% python3 -q
>>> import numpy as np
>>> from numpy import linalg as LA
>>> np.set_printoptions(precision=2, suppress=True, linewidth=160)
>>> def rd(a):
...     return np.round(a, 2) + 0
... 
>>> rng = np.random.default_rng(4226)
>>> X = np.eye(5, dtype=int)[rng.permutation(5)]
>>> print(X)
[[0 0 0 0 1]
 [1 0 0 0 0]
 [0 0 0 1 0]
 [0 1 0 0 0]
 [0 0 1 0 0]]
>>> print(LA.matrix_power(X, 2))
[[0 0 1 0 0]
 [0 0 0 0 1]
 [0 1 0 0 0]
 [1 0 0 0 0]
 [0 0 0 1 0]]
>>> print(rd(np.sort(np.abs(LA.eigvals(X)))[::-1]))
[1. 1. 1. 1. 1.]
>>> print(X.sum(axis=1))
[1 1 1 1 1]
>>> pr = np.eye(5)[4]
>>> for _ in range(5):
...     pr = pr @ X
...     print(pr.round(2))
... 
[0. 0. 1. 0. 0.]
[0. 0. 0. 1. 0.]
[0. 1. 0. 0. 0.]
[1. 0. 0. 0. 0.]
[0. 0. 0. 0. 1.]
>>> print(rd(np.poly(X)))
[ 1.  0.  0.  0.  0. -1.]
>>> print(np.einsum("ij,ji->", X, X))
0
>>> print(np.kron(np.eye(2, dtype=int), X))
[[0 0 0 0 1 0 0 0 0 0]
 [1 0 0 0 0 0 0 0 0 0]
 [0 0 0 1 0 0 0 0 0 0]
 [0 1 0 0 0 0 0 0 0 0]
 [0 0 1 0 0 0 0 0 0 0]
 [0 0 0 0 0 0 0 0 0 1]
 [0 0 0 0 0 1 0 0 0 0]
 [0 0 0 0 0 0 0 0 1 0]
 [0 0 0 0 0 0 1 0 0 0]
 [0 0 0 0 0 0 0 1 0 0]]
>>> print(rd(LA.eigvals(X).sum().real))
0.0
>>> print(rd(LA.eigvals(X)))
[-0.81+0.59j -0.81-0.59j  0.31+0.95j  0.31-0.95j  1.  +0.j  ]
